In [1]: import numpy as np

In [2]: np.set_printoptions(precision=1, suppress=True, linewidth=120)

In [3]: F = np.load("arr.npy")

In [4]: print(F)
[[5 5 0 1 4 0 0 4 1]
 [0 4 1 2 0 4 0 4 1]
 [0 0 5 2 5 4 3 2 3]
 [0 0 0 4 1 0 4 5 1]
 [0 0 0 0 3 4 5 5 0]
 [0 0 0 0 0 1 1 5 1]
 [0 0 0 0 0 0 3 4 3]
 [0 0 0 0 0 0 0 5 4]
 [0 0 0 0 0 0 0 0 4]]

In [5]: # triangular

In [6]: print(F @ F)
[[25 45  5 19 33 36 24 85 31]
 [ 0 16  9 18  7 24 15 68 33]
 [ 0  0 25 18 42 44 61 87 50]
 [ 0  0  0 16  7  4 33 66 40]
 [ 0  0  0  0  9 16 34 80 39]
 [ 0  0  0  0  0  1  4 34 28]
 [ 0  0  0  0  0  0  9 32 37]
 [ 0  0  0  0  0  0  0 25 36]
 [ 0  0  0  0  0  0  0  0 16]]

In [7]: print(np.linalg.matrix_rank(F - F[0, 0] * np.eye(9)))
8

In [8]: other = np.inv(F)
AttributeError: module 'numpy' has no attribute 'inv'


In [9]: other = np.linalg.inv(F)

In [10]: print(round(np.linalg.cond(F), 1))
73.0

In [11]: print((np.abs(other) > 1e-9).astype(int))
[[1 1 1 1 1 1 1 1 1]
 [0 1 1 1 1 1 1 1 1]
 [0 0 1 1 1 1 1 1 1]
 [0 0 0 1 1 1 1 1 1]
 [0 0 0 0 1 1 1 1 1]
 [0 0 0 0 0 1 1 1 1]
 [0 0 0 0 0 0 1 1 1]
 [0 0 0 0 0 0 0 1 1]
 [0 0 0 0 0 0 0 0 1]]

In [12]: print(np.round(np.linalg.inv(other), 1) + 0)
[[5. 5. 0. 1. 4. 0. 0. 4. 1.]
 [0. 4. 1. 2. 0. 4. 0. 4. 1.]
 [0. 0. 5. 2. 5. 4. 3. 2. 3.]
 [0. 0. 0. 4. 1. 0. 4. 5. 1.]
 [0. 0. 0. 0. 3. 4. 5. 5. 0.]
 [0. 0. 0. 0. 0. 1. 1. 5. 1.]
 [0. 0. 0. 0. 0. 0. 3. 4. 3.]
 [0. 0. 0. 0. 0. 0. 0. 5. 4.]
 [0. 0. 0. 0. 0. 0. 0. 0. 4.]]

In [13]: print(np.round(np.linalg.slogdet(F)[0], 1))
1.0

In [14]: print(round(float(np.linalg.det(F) * np.linalg.det(other)), 1))
1.0

In [15]: mat = np.loadtxt("x.csv", delimiter=",")

In [16]: print(mat)
[[ -4.4  -8.    8.3  -8.9  -2.6  -6.   -6.2   0.3  -9.    2.4]
 [  4.3  12.1   7.    3.1   0.9   3.1   3.5  10.1   6.7   2.5]
 [  4.2   2.4   4.8  -8.3  -1.   -3.   -0.5  12.   -0.6  11.4]
 [ -9.8   3.9  -8.2  -8.4  -0.1   9.4  -2.8   2.2   6.7   2.4]
 [ -1.   -6.1  -3.5  -8.8  -3.1  10.7   7.2  -4.3  -5.2   7.1]
 [  7.    5.6  -5.7  -4.4  -2.9  -4.6   4.5  -4.8  13.7   2.7]
 [ -4.4  -4.7  -6.3  -6.6   1.9   4.5   9.    3.6   7.7  -9.9]
 [ 11.6  -2.3  -0.2  -7.8   3.4   1.8   3.3  11.   -3.    6.6]
 [ -6.3  -6.9  -2.7   7.9   1.1  -2.5  10.9  -9.5   0.5   5.1]
 [ -7.6   2.1   0.5   7.2   2.2   1.9  -9.7  -4.3  -9.5  -8.7]
 [  6.8   2.4   2.4  12.9  -8.3   4.9  -2.   -4.    1.8   7.6]
 [ -2.1  -6.    1.   -0.4 -10.7   5.6   3.3 -12.   -0.1  -7.7]
 [  8.5   4.6   9.4   0.2 -12.8   2.5  -2.7   2.6  -1.9   5.6]]

In [17]: print(mat.ravel(order="F"))
[ -4.4   4.3   4.2  -9.8  -1.    7.   -4.4  11.6  -6.3  -7.6   6.8  -2.1   8.5  -8.   12.1   2.4   3.9  -6.1   5.6
  -4.7  -2.3  -6.9   2.1   2.4  -6.    4.6   8.3   7.    4.8  -8.2  -3.5  -5.7  -6.3  -0.2  -2.7   0.5   2.4   1.
   9.4  -8.9   3.1  -8.3  -8.4  -8.8  -4.4  -6.6  -7.8   7.9   7.2  12.9  -0.4   0.2  -2.6   0.9  -1.   -0.1  -3.1
  -2.9   1.9   3.4   1.1   2.2  -8.3 -10.7 -12.8  -6.    3.1  -3.    9.4  10.7  -4.6   4.5   1.8  -2.5   1.9   4.9
   5.6   2.5  -6.2   3.5  -0.5  -2.8   7.2   4.5   9.    3.3  10.9  -9.7  -2.    3.3  -2.7   0.3  10.1  12.    2.2
  -4.3  -4.8   3.6  11.   -9.5  -4.3  -4.  -12.    2.6  -9.    6.7  -0.6   6.7  -5.2  13.7   7.7  -3.    0.5  -9.5
   1.8  -0.1  -1.9   2.4   2.5  11.4   2.4   7.1   2.7  -9.9   6.6   5.1  -8.7   7.6  -7.7   5.6]

In [18]: t3 = mat.reshape(13, 2, -1)

In [19]: print(np.swapaxes(t3, 1, 2)[5])
[[ 7.  -4.6]
 [ 5.6  4.5]
 [-5.7 -4.8]
 [-4.4 13.7]
 [-2.9  2.7]]

In [20]: print(t3[:, 0])
[[ -4.4  -8.    8.3  -8.9  -2.6]
 [  4.3  12.1   7.    3.1   0.9]
 [  4.2   2.4   4.8  -8.3  -1. ]
 [ -9.8   3.9  -8.2  -8.4  -0.1]
 [ -1.   -6.1  -3.5  -8.8  -3.1]
 [  7.    5.6  -5.7  -4.4  -2.9]
 [ -4.4  -4.7  -6.3  -6.6   1.9]
 [ 11.6  -2.3  -0.2  -7.8   3.4]
 [ -6.3  -6.9  -2.7   7.9   1.1]
 [ -7.6   2.1   0.5   7.2   2.2]
 [  6.8   2.4   2.4  12.9  -8.3]
 [ -2.1  -6.    1.   -0.4 -10.7]
 [  8.5   4.6   9.4   0.2 -12.8]]

In [21]: print(t3.transpose(1, 0, 2))
[[[ -4.4  -8.    8.3  -8.9  -2.6]
  [  4.3  12.1   7.    3.1   0.9]
  [  4.2   2.4   4.8  -8.3  -1. ]
  [ -9.8   3.9  -8.2  -8.4  -0.1]
  [ -1.   -6.1  -3.5  -8.8  -3.1]
  [  7.    5.6  -5.7  -4.4  -2.9]
  [ -4.4  -4.7  -6.3  -6.6   1.9]
  [ 11.6  -2.3  -0.2  -7.8   3.4]
  [ -6.3  -6.9  -2.7   7.9   1.1]
  [ -7.6   2.1   0.5   7.2   2.2]
  [  6.8   2.4   2.4  12.9  -8.3]
  [ -2.1  -6.    1.   -0.4 -10.7]
  [  8.5   4.6   9.4   0.2 -12.8]]

 [[ -6.   -6.2   0.3  -9.    2.4]
  [  3.1   3.5  10.1   6.7   2.5]
  [ -3.   -0.5  12.   -0.6  11.4]
  [  9.4  -2.8   2.2   6.7   2.4]
  [ 10.7   7.2  -4.3  -5.2   7.1]
  [ -4.6   4.5  -4.8  13.7   2.7]
  [  4.5   9.    3.6   7.7  -9.9]
  [  1.8   3.3  11.   -3.    6.6]
  [ -2.5  10.9  -9.5   0.5   5.1]
  [  1.9  -9.7  -4.3  -9.5  -8.7]
  [  4.9  -2.   -4.    1.8   7.6]
  [  5.6   3.3 -12.   -0.1  -7.7]
  [  2.5  -2.7   2.6  -1.9   5.6]]]
